% ipython --no-banner

In [1]: import numpy as np

In [2]: import numpy.linalg as la

In [3]: np.set_printoptions(precision=2, suppress=True, linewidth=100, sign=" ")

In [4]: J = np.loadtxt("run2.csv", delimiter=",")

In [5]: J
Out[5]: 
array([[  3.,   4.,   5.],
       [  6.,   7.,   8.],
       [  9.,  10.,  11.]])

In [6]: # rows and columns are dependent

In [7]: np.unique(J.round(6), axis=0).shape
Out[7]: (3, 3)

In [8]: J @ la.pinv(J) @ J
Out[8]: 
array([[  3.,   4.,   5.],
       [  6.,   7.,   8.],
       [  9.,  10.,  11.]])

In [9]: la.lstsq(J[:-1].T, J[-1])[2]
Out[9]: np.int32(2)

In [10]: np.abs(np.diag(la.qr(J)[1])) > 1e-9
Out[10]: array([ True,  True, False])

In [11]: proj = np.triu(np.array([[-2, -2, 1], [0, -3, 0], [-3, -3, -3]]), 1) + np.eye(3)

In [12]: M2 = proj @ J @ la.inv(proj)

In [13]: np.poly(M2)
Out[13]: array([  1., -21., -18.,   0.])

In [14]: round(la.det(M2), 2)
Out[14]: np.float64(0.0)

In [15]: proj @ J - J @ proj
Out[15]: 
array([[-3.,  2., -8.],
       [ 0., 12., -6.],
       [ 0., 18., -9.]])

In [16]: Q, _ = la.qr(np.array([[-0.4, 1.0, -1.0, -1.3],
    ...:     [0.6, 1.0, 0.4, 1.5],
    ...:     [-1.0, 1.1, 0.4, -1.3],
    ...:     [-1.9, -0.2, 0.2, 0.4]]))

In [17]: evecs, _ = la.qr(np.array([[-0.3, -1.0, -1.6, 0.3],
    ...:     [0.0, -1.4, -1.0, 2.1],
    ...:     [1.3, 0.2, 1.5, 1.4],
    ...:     [2.2, -1.9, 0.1, 0.1]]))

In [18]: sigma = 10 * 0.7 ** np.arange(4)

In [19]: data = Q[:, :4] * sigma @ evecs[:4]

In [20]: data
Out[20]: 
array([[ 2.56,  4.97, -1.03, -1.05],
       [ 0.51, -0.31, -5.45,  1.8 ],
       [-2.16,  4.8 ,  0.06,  3.83],
       [ 2.15,  2.78,  6.12,  5.1 ]])

In [21]: round(np.einsum("ij,ji->", data, data), 2)
Out[21]: np.float64(42.2)

In [22]: np.round(la.det(data.T), 2)
Out[22]: np.float64(1176.49)

In [23]: round(float(np.einsum("ii->", data)), 2)
Out[23]: 7.42

In [24]: np.poly(data)
Out[24]: array([   1.  ,   -7.42,    6.43, -180.69, 1176.49])

In [25]: la.eigvals(data)
Out[25]: array([-2.52+4.89j, -2.52-4.89j,  6.23+0.35j,  6.23-0.35j])

In [26]: np.round(la.det(2 * data), 2), round(float(la.det(data)), 2)
Out[26]: (np.float64(18823.84), 1176.49)

In [27]: np.round(np.abs(la.eigvals(data)).max(), 2)
Out[27]: np.float64(6.24)

In [28]: round(np.trace(data), 2)
Out[28]: np.float64(7.42)

In [29]: data.inv()
Traceback (most recent call last):
  Cell In[29], line 1
    data.inv()
AttributeError: 'numpy.ndarray' object has no attribute 'inv'


In [30]: round(float(la.det(data)), 2)
Out[30]: 1176.49

In [31]: np.allclose(data, data.T)
Out[31]: False

In [32]: np.allclose(data @ data.T, data.T @ data)
Out[32]: False

In [33]: np.sort(np.abs(la.eigvals(data)))
Out[33]: array([ 5.5 ,  5.5 ,  6.24,  6.24])

In [34]: (data - data.T) / 2
Out[34]: 
array([[ 0.  ,  2.23,  0.56, -1.6 ],
       [-2.23,  0.  , -5.12, -0.49],
       [-0.56,  5.12,  0.  , -1.15],
       [ 1.6 ,  0.49,  1.15,  0.  ]])
